In [1]: import numpy as np

In [2]: import numpy.linalg as la

In [3]: np.set_printoptions(suppress=True, linewidth=120)

In [4]: tidy = lambda a: np.round(a, 2) + 0

In [5]: feats = np.loadtxt("sample7.csv", delimiter=",")

In [6]: print(tidy(feats))
[[ 1.    0.    0.    0.    0.    0.    0.    0.  ]
 [ 0.    0.31  0.    0.    0.    0.    0.    0.95]
 [ 0.    0.    1.    0.    0.    0.    0.    0.  ]
 [ 0.    0.    0.    1.    0.    0.    0.    0.  ]
 [ 0.    0.    0.    0.    1.    0.    0.    0.  ]
 [ 0.    0.    0.    0.    0.    1.    0.    0.  ]
 [ 0.    0.    0.    0.    0.    0.    1.    0.  ]
 [ 0.   -0.95  0.    0.    0.    0.    0.    0.31]]

In [7]: print(feats[:, 3] @ feats[:, 6])
0.0

In [8]: print(tidy(feats @ feats.T))
[[1. 0. 0. 0. 0. 0. 0. 0.]
 [0. 1. 0. 0. 0. 0. 0. 0.]
 [0. 0. 1. 0. 0. 0. 0. 0.]
 [0. 0. 0. 1. 0. 0. 0. 0.]
 [0. 0. 0. 0. 1. 0. 0. 0.]
 [0. 0. 0. 0. 0. 1. 0. 0.]
 [0. 0. 0. 0. 0. 0. 1. 0.]
 [0. 0. 0. 0. 0. 0. 0. 1.]]

In [9]: print(tidy(feats.T @ feats))
[[1. 0. 0. 0. 0. 0. 0. 0.]
 [0. 1. 0. 0. 0. 0. 0. 0.]
 [0. 0. 1. 0. 0. 0. 0. 0.]
 [0. 0. 0. 1. 0. 0. 0. 0.]
 [0. 0. 0. 0. 1. 0. 0. 0.]
 [0. 0. 0. 0. 0. 1. 0. 0.]
 [0. 0. 0. 0. 0. 0. 1. 0.]
 [0. 0. 0. 0. 0. 0. 0. 1.]]

In [10]: r0 = np.array([1, -2])

In [11]: print(np.convolve(feats[0], r0))
[ 1. -2.  0.  0.  0.  0.  0.  0.  0.]

In [12]: print(np.cross(feats[0, :3], feats[3, :3]))
[0. 0. 0.]

In [13]: print(tidy(np.array([np.convolve(row, r0, "same") for row in feats])))
[[ 1.   -2.    0.    0.    0.    0.    0.    0.  ]
 [ 0.    0.31 -0.62  0.    0.    0.    0.    0.95]
 [ 0.    0.    1.   -2.    0.    0.    0.    0.  ]
 [ 0.    0.    0.    1.   -2.    0.    0.    0.  ]
 [ 0.    0.    0.    0.    1.   -2.    0.    0.  ]
 [ 0.    0.    0.    0.    0.    1.   -2.    0.  ]
 [ 0.    0.    0.    0.    0.    0.    1.   -2.  ]
 [ 0.   -0.95  1.9   0.    0.    0.    0.    0.31]]
